% python3 -q
>>> import numpy as np
>>> import numpy.linalg as la
>>> np.set_printoptions(suppress=True, linewidth=100)
>>> m1 = np.load("run17.npy")
>>> m1
array([[-5, -2,  2,  3, -2, -4,  2,  5,  2,  5],
       [ 0,  4, -2,  0, -3, -5,  0, -5, -1, -5],
       [ 0,  0, -1,  0,  1,  2, -1,  5,  2,  2],
       [ 0,  0,  0,  1, -2,  5,  2,  4, -1,  4],
       [ 0,  0,  0,  0,  3,  0, -1, -1, -2,  4],
       [ 0,  0,  0,  0,  0,  4, -1,  0, -1,  5],
       [ 0,  0,  0,  0,  0,  0, -2, -3,  4,  1],
       [ 0,  0,  0,  0,  0,  0,  0, -3, -3, -4],
       [ 0,  0,  0,  0,  0,  0,  0,  0,  5, -3],
       [ 0,  0,  0,  0,  0,  0,  0,  0,  0, -1]])
>>> la.matrix_rank(m1 - m1[0, 0] * np.eye(10))
np.int64(9)
>>> np.prod(np.diag(m1)), np.round(la.det(m1), 2)
(np.int64(-7200), np.float64(-7200.0))
>>> round(float(la.norm(m1) ** 2 / la.norm(m1, 2) ** 2), 2)
2.01
>>> round(float(la.norm(m1[4], 1)), 2), round(float(la.norm(m1[4], np.inf)), 2)
(11.0, 4.0)
>>> np.round(la.norm(m1, 2), 2)
np.float64(15.85)
>>> np.round(la.norm(m1, axis=0), 2)
array([ 5.  ,  4.47,  3.  ,  3.16,  5.2 ,  9.27,  3.87, 10.49,  8.06, 11.75])
>>> round(la.norm(m1, 1), 2), round(la.norm(m1, np.inf), 2)
(np.float64(34.0), np.float64(32.0))
>>> np.round(la.norm(m1, axis=1), 2)
array([10.95, 10.25,  6.32,  8.19,  5.57,  6.56,  5.48,  5.83,  5.83,  1.  ])
>>> print(round(la.norm(m1, "nuc"), 2))
52.61
>>> other = m1 / np.sqrt((m1 ** 2).mean(axis=1, keepdims=True))
>>> np.round(la.norm(other, axis=1), 2)
array([3.16, 3.16, 3.16, 3.16, 3.16, 3.16, 3.16, 3.16, 3.16, 3.16])
>>> la.matrix_rank(m1 - m1.mean(axis=1, keepdims=True))
np.int64(9)
>>> data = np.load("x.npy")
>>> data
array([[  3.88,   1.31,   0.07],
       [-14.6 ,   5.83,   0.61],
       [-12.22,   0.46,   1.69]])
>>> f, r1 = data[2], data[0]
>>> round(f @ r1, 2)
np.float64(-46.69)
>>> print(round(float(f @ f), 2))
152.4
>>> pr = (f @ r1) / (f @ f) * f
>>> print(round(float(la.norm(f + r1) ** 2 + la.norm(f - r1) ** 2), 2))
338.34
>>> print(np.round((r1 - pr) @ f, 2))
-0.0
>>> J = np.load("out2.npy")
>>> J
array([[ 1.03,  2.2 , -0.06,  0.23, -9.5 , -1.87,  0.  , -0.23,  0.58],
       [ 4.84, -0.69,  1.8 ,  1.72, -1.91, -1.19, -4.39,  6.35, -2.29],
       [ 1.54,  0.05,  1.12,  2.36, -4.64, -0.73,  6.2 ,  4.47,  3.21],
       [-0.66, -0.29, -4.97, -5.88, -2.78,  2.56,  4.32,  0.77,  2.59],
       [ 0.48, -7.51,  5.73,  1.55, -0.4 , -0.47,  0.09, -0.66,  2.69],
       [ 0.49,  3.17, -2.55,  8.35, -3.05,  0.6 , -0.92, -0.74,  1.57],
       [ 3.08,  3.51,  0.77,  2.38, -0.68, -4.33, -6.85, -0.86, -2.25],
       [ 3.99, -0.31,  0.94,  0.34, -0.78,  7.02,  4.99,  0.01, -2.86],
       [ 3.59, -3.61,  2.19,  2.02,  3.99, -1.99,  2.71,  3.33,  5.19],
       [ 2.11,  3.28,  0.84, -2.09,  3.75, -5.56,  3.04,  0.29, -5.04],
       [-6.23, -3.86,  5.44,  1.36, -2.22, -2.72,  0.23,  1.44,  0.54],
       [-0.66,  0.49, -8.05, -2.19, -1.61, -4.65,  1.72, -0.28,  1.6 ],
       [ 2.66,  6.79,  4.29, -1.64,  0.45, -0.98,  1.04, -1.99, -4.41],
       [-4.23,  5.83, -4.76, -3.8 ,  0.81, -0.48, -1.07, -0.73,  2.9 ],
       [-1.53, -1.07,  5.15, -4.18,  4.37,  2.7 ,  3.2 ,  0.76, -3.92],
       [ 1.38, -3.5 ,  2.04, -5.43, -5.43,  0.24, -1.4 ,  3.92,  2.32],
       [-2.78, -3.51,  0.11, -1.02,  1.87, -6.81, -2.6 , -0.55, -4.69],
       [ 2.65, -3.46, -2.14, -0.38,  3.58, -3.17, -2.68, -1.99,  6.5 ],
       [-1.59, -1.16, -3.64,  3.81, -0.15, -1.6 , -2.15, -2.31, -7.47],
       [ 2.97,  2.5 ,  5.44, -3.95,  1.07, -5.51,  0.41,  2.56,  1.26],
       [-5.65, -1.63, -3.57,  0.81, -2.55, -1.58,  3.37, -3.31, -4.55],
       [ 2.94,  3.32, -3.09, -3.09,  2.51, -0.03,  2.37,  6.19,  3.32],
       [ 1.9 ,  3.02, -0.98, -1.68, -0.4 ,  8.47,  1.57,  2.3 ,  1.98],
       [-6.42,  0.9 ,  2.74, -1.68,  1.68, -1.98, -4.56,  0.39, -4.48],
       [-2.04, -0.29,  2.23, -1.56,  2.75, -4.13, -4.41,  2.52,  6.17],
       [-2.53,  4.86, -2.36, -0.82, -6.56, -3.02, -2.19, -2.6 ,  0.15],
       [-0.96, -1.69,  3.57, -4.42, -7.19,  1.78, -2.12,  1.74,  1.26],
       [ 2.04, -0.49,  3.39, -3.83, -4.49, -2.09, -1.81,  1.33, -6.31]])
>>> D = la.norm(J[:, None] - J[None], axis=-1)
>>> (D + 1e9 * np.eye(28)).round(6).argmin(axis=1)
array([25,  6,  0, 11, 10,  0,  1, 22, 17, 12,  4,  3,  9, 11,  7, 26, 23, 24, 20,  9, 18,  3,  7,
       16, 17,  0, 15, 26])
>>> print(np.round(la.norm(J, axis=1), 2))
[10.   10.   10.   10.   10.   10.   10.   10.   10.   10.   10.   10.   10.   10.   10.   10.
 10.   10.   10.   10.   10.   10.   10.   10.01 10.01 10.   10.   10.  ]
>>> print(D[25].round(6).argsort(kind="stable")[:4])
[25  0 13 11]
>>> print(la.matrix_rank(D ** 2))
11
>>> np.flatnonzero(D[25] < D.mean() / 2)
array([25])
>>> D.shape
(28, 28)
